>>> import numpy as np
>>> np.set_printoptions(precision=3, suppress=True, linewidth=200, legacy="1.25")
>>> E = np.load("out16.npy")
>>> E
array([[ 0, -2,  0, -2,  0, -1,  1],
       [ 2,  0,  0,  1,  0,  2, -2],
       [ 0,  0,  0,  0, -2,  2,  1],
       [ 2, -1,  0,  0, -1,  1,  2],
       [ 0,  0,  2,  1,  0,  3, -2],
       [ 1, -2, -2, -1, -3,  0,  1],
       [-1,  2, -1, -2,  2, -1,  0]])
>>> E[2] @ E[5]
7
>>> np.linalg.norm(E, axis=1)
array([3.162, 3.606, 3.   , 3.317, 4.243, 4.472, 3.873])
>>> round(float(np.linalg.norm(E, 2)), 3)
6.09
>>> np.linalg.norm(E, axis=1).argmax()
5
>>> r0 = np.array([-3, 3])
>>> np.cross(E[3, :3], E[2, :3])
array([0, 0, 0])
>>> np.allclose(E[:-1].T @ np.linalg.lstsq(E[:-1].T, E[-1])[0], E[-1])
True
>>> np.abs(np.diag(np.linalg.qr(E)[1])) > 1e-9
array([ True,  True,  True,  True,  True,  True, False])
>>> F = np.load("mat.npy")
>>> F
array([[  1,  -3,   9, -27],
       [  1,  -2,   4,  -8],
       [  1,  -1,   1,  -1],
       [  1,   0,   0,   0],
       [  1,   1,   1,   1]])
>>> A2 = F / np.linalg.norm(F, axis=1, keepdims=True)
>>> gram = A2 @ A2.T
>>> round(np.degrees(np.arccos(np.clip(gram[0, 1], -1, 1))), 3)
11.177
>>> gram[0]
array([ 1.   ,  0.981,  0.698,  0.035, -0.349])
>>> np.argwhere(np.triu(np.abs(gram) > 0.95, 1))
array([[0, 1]])
>>> np.linalg.norm(A2, axis=1)
array([1., 1., 1., 1., 1.])
>>> (gram - 2 * np.eye(5)).round(6).argmax(axis=1)
array([1, 0, 1, 2, 3])
>>> (np.abs(gram) > 0.9).astype(int)
array([[1, 1, 0, 0, 0],
       [1, 1, 0, 0, 0],
       [0, 0, 1, 0, 0],
       [0, 0, 0, 1, 0],
       [0, 0, 0, 0, 1]])
>>> np.round(np.abs(np.linalg.eigvals(E)).max(), 3)
6.09
>>> round(float(np.linalg.det(E)), 3)
-0.0
>>> np.round(np.sort(np.abs(np.linalg.eigvals(E))), 3) + 0
array([0.   , 2.171, 2.171, 2.49 , 2.49 , 6.09 , 6.09 ])
>>> np.trace(E)
0
>>> np.linalg.matrix_power(E, 4)
array([[ 245, -224,    2,  108, -325,  278,   46],
       [-224,  371,  135,   64,  438,  -78, -270],
       [   2,  135,  223,  222,  124,  262, -276],
       [ 108,   64,  222,  301,  -18,  396, -283],
       [-325,  438,  124,  -18,  609, -258, -272],
       [ 278,  -78,  262,  396, -258,  678, -288],
       [  46, -270, -276, -283, -272, -288,  445]])
>>> Uu, sigma, Vt = np.linalg.svd(F)
>>> np.argmax(sigma[:-1] / (sigma[1:] + 1e-6)) + 1
1
>>> A2 = Uu[:, :1] @ np.diag(sigma[:1]) @ Vt[:1]
>>> np.linalg.matrix_rank(A2)
1
>>> np.round(np.linalg.norm(F - A2, 2), 3), round(sigma[1], 3)
(2.5, 2.5)
>>> np.round(np.linalg.norm(F - A2) / np.linalg.norm(F), 3)
0.101
>>> np.round(np.abs(F - A2).max(), 3)
1.224
>>> sigma = 10 * 0.9 ** np.arange(3)
>>> q, _ = np.linalg.qr(np.array([[0.8, -0.4, -1.5], [-1.2, 1.3, -1.6], [1.3, 0.6, -2.2]]))
>>> rng = np.random.default_rng(298)
>>> K = rng.normal(size=(38, 3)) * sigma @ q
>>> K
array([[  4.95 , -20.772,  -7.12 ],
       [ 10.257,  -0.812,   4.35 ],
       [  0.169,   7.581,  -4.766],
       [ 17.031,  -3.074, -12.631],
       [ -3.816,  -5.335,   6.092],
       [ 12.154,  17.003,  10.1  ],
       [ -3.143,   3.922,  -7.224],
       [ 11.444,  -4.376,   3.057],
       [  5.927,  19.071,  14.566],
       [ -0.859, -10.545,   8.828],
       [  9.2  , -23.857,   9.819],
       [  2.132,  -6.2  ,  18.557],
       [ 11.255,  -9.3  , -16.483],
       [  0.028,   2.9  ,   4.762],
       [ -1.711,  -2.739, -28.367],
       [ -8.905,   1.704,   3.266],
       [ -4.096, -13.929,   1.852],
       [ -1.321,   8.21 ,  12.858],
       [-19.079,  -5.581,   5.184],
       [  0.701,   7.492,  16.556],
       [ 10.086,   2.109,   3.822],
       [ -7.229,  -5.77 , -14.605],
       [  4.86 ,  11.823,   9.944],
       [ 14.155, -10.592,  -4.21 ],
       [ -9.216,  14.128,  -8.242],
       [  4.57 ,   0.566,   9.183],
       [ 15.073,  -9.708,  13.321],
       [  3.443,   3.892,   7.846],
       [ -8.22 , -11.211,  -3.426],
       [  0.892,  11.812,   5.74 ],
       [  3.993,  -7.749,   3.111],
       [ -5.67 ,   7.37 ,  15.977],
       [  0.009,   9.54 ,  -2.023],
       [ -1.63 ,   1.308,   1.367],
       [  0.379, -18.324,   6.596],
       [  8.868, -11.432,   3.298],
       [  4.185,  -9.289,  14.14 ],
       [-10.699,   4.591,  -6.769]])
>>> r0, g = K[30], K[10]
>>> round(r0 @ g, 3)
252.158
>>> round(float(r0 @ r0), 3)
85.673
>>> pr = (r0 @ g) / (r0 @ r0) * r0
>>> np.linalg.matrix_rank(np.outer(r0, g))
1
>>> round(float(np.linalg.norm(r0 + g) ** 2 + np.linalg.norm(r0 - g) ** 2), 3)
1671.785
>>> lab = K[:, 2] > np.median(K[:, 2])
>>> r0 = K[lab].mean(axis=0) - K[~lab].mean(axis=0)
>>> round(float((((K - K.mean(axis=0)) @ r0 > 0) == lab).mean()), 3)
0.921
>>> r0
array([ 0.839,  2.976, 15.29 ])
>>> np.argsort(-np.abs(r0).round(6), kind="stable")
array([2, 1, 0])
>>> lab.astype(int)
array([0, 1, 0, 0, 1, 1, 0, 0, 1, 1, 1, 1, 0, 1, 0, 0, 0, 1, 1, 1, 0, 0, 1, 0, 0, 1, 1, 1, 0, 1, 0, 1, 0, 0, 1, 0, 1, 0])
>>> Uu, sigma, Vt = np.linalg.svd(K, full_matrices=False)
>>> (sigma > 1e-8).sum()
3
>>> np.round(np.sqrt((sigma ** 2).sum()), 3), round(np.linalg.norm(K), 3)
(103.15, 103.15)
>>> np.round(Uu.T @ K @ Vt.T, 3) + 0
array([[66.982,  0.   ,  0.   ],
       [ 0.   , 63.201,  0.   ],
       [ 0.   ,  0.   , 46.464]])
>>> np.round(Uu.T @ Uu, 3) + 0
array([[1., 0., 0.],
       [0., 1., 0.],
       [0., 0., 1.]])
>>> np.cumsum(sigma ** 2) / np.sum(sigma ** 2)
array([0.422, 0.797, 1.   ])
>>> gram = np.cov(K, rowvar=False)
>>> np.median(K, axis=0)
array([ 0.797, -1.775,  4.086])
>>> np.argwhere(np.triu(np.abs(np.corrcoef(K.T)) > 0.8, 1))
array([], shape=(0, 2), dtype=int64)
>>> gram.shape
(3, 3)
>>> K.std(axis=0)
array([ 7.886, 10.197, 10.079])
>>> np.polyfit(K[:, 2], K[:, 0], 1)
array([0.076, 1.649])
>>> gram
array([[ 63.866, -11.381,   7.967],
       [-11.381, 106.799,  14.995],
       [  7.967,  14.995, 104.323]])
>>> np.argsort(-K.std(axis=0).round(6), kind="stable")
array([1, 2, 0])
>>> cen = K - K.mean(axis=0)
>>> Uu, sigma, Vt = np.linalg.svd(cen, full_matrices=False)
>>> np.abs(Vt[-1])
array([0.922, 0.293, 0.254])
>>> np.abs(Uu[:, 0]).argmax()
8
>>> np.abs(Vt[0]).argmax()
1
>>> np.linalg.matrix_rank(cen)
3
>>> mat = np.load("a.npy")
>>> mat
array([[ 1, -1, -1,  1, -1,  1,  1, -1],
       [ 1, -1,  1, -1,  1, -1,  1, -1],
       [ 1,  1,  1,  1, -1, -1, -1, -1],
       [ 1,  1, -1, -1, -1, -1,  1,  1],
       [ 1, -1,  1, -1, -1,  1, -1,  1],
       [ 1,  1,  1,  1,  1,  1,  1,  1],
       [ 1, -1, -1,  1,  1, -1, -1,  1],
       [ 1,  1, -1, -1,  1,  1, -1, -1]])
>>> r0 = np.array([-1, -2])
>>> np.polyval(r0, mat[2])
array([-3, -3, -3, -3, -1, -1, -1, -1])
